$ python -q
>>> import numpy as np
>>> import numpy.linalg as la
>>> np.set_printoptions(precision=2, suppress=True, linewidth=120)
>>> rnd = lambda a: np.round(a, 2) + 0
>>> rng = np.random.default_rng(766121)
>>> W0 = np.array([[1, 0, 0, 0], [1, 1, 2, 2], [0, 1, 0, 2], [2, 2, 1, 0]]) * (rng.random((4, 4)) < 0.3)
>>> W0
array([[0, 0, 0, 0],
       [1, 0, 0, 2],
       [0, 0, 0, 2],
       [0, 0, 1, 0]])
>>> # rows and columns are dependent
>>> W1 = np.array([[-4, -1, 0], [-5, 7, -1], [0, 8, -9], [1, 0, 0]])
>>> beta = np.array([0, -2, -2])
>>> H = np.maximum(W0 @ W1 + beta, 0)
>>> (H > 0).mean(axis=0)
array([0.25, 0.25, 0.  ])
>>> la.matrix_rank(H)
np.int64(2)
>>> (H > 0).astype(int)
array([[0, 0, 0],
       [0, 0, 0],
       [1, 0, 0],
       [0, 1, 0]])
>>> basis = np.array([[0, 0, 1], [1, 2, 0], [0, 2, 2]])
>>> (H @ basis).round(6).argmax(axis=1)
array([0, 0, 2, 1])
>>> W1 @ basis
array([[ -1,  -2,  -4],
       [  7,  12,  -7],
       [  8,  -2, -18],
       [  0,   0,   1]])
>>> H @ basis
array([[ 0,  0,  0],
       [ 0,  0,  0],
       [ 0,  0,  2],
       [ 6, 12,  0]])
>>> J = np.load("w.npy")
>>> print(J)
[[-2  4  5  0]
 [ 0 -2  4  5]
 [ 5  0 -2  4]
 [ 4  5  0 -2]]
>>> labels = rng.permutation(4)
>>> M2 = J[:, labels] * rng.choice([-1, 1], 4)
>>> M2
array([[ 2,  4,  5,  0],
       [ 0, -2,  4, -5],
       [-5,  0, -2, -4],
       [-4,  5,  0,  2]])
>>> U, _, VT = la.svd(J.T @ M2)
>>> rnd(U @ VT)
array([[-1.,  0.,  0.,  0.],
       [ 0.,  1.,  0.,  0.],
       [ 0.,  0.,  1.,  0.],
       [ 0.,  0.,  0., -1.]])
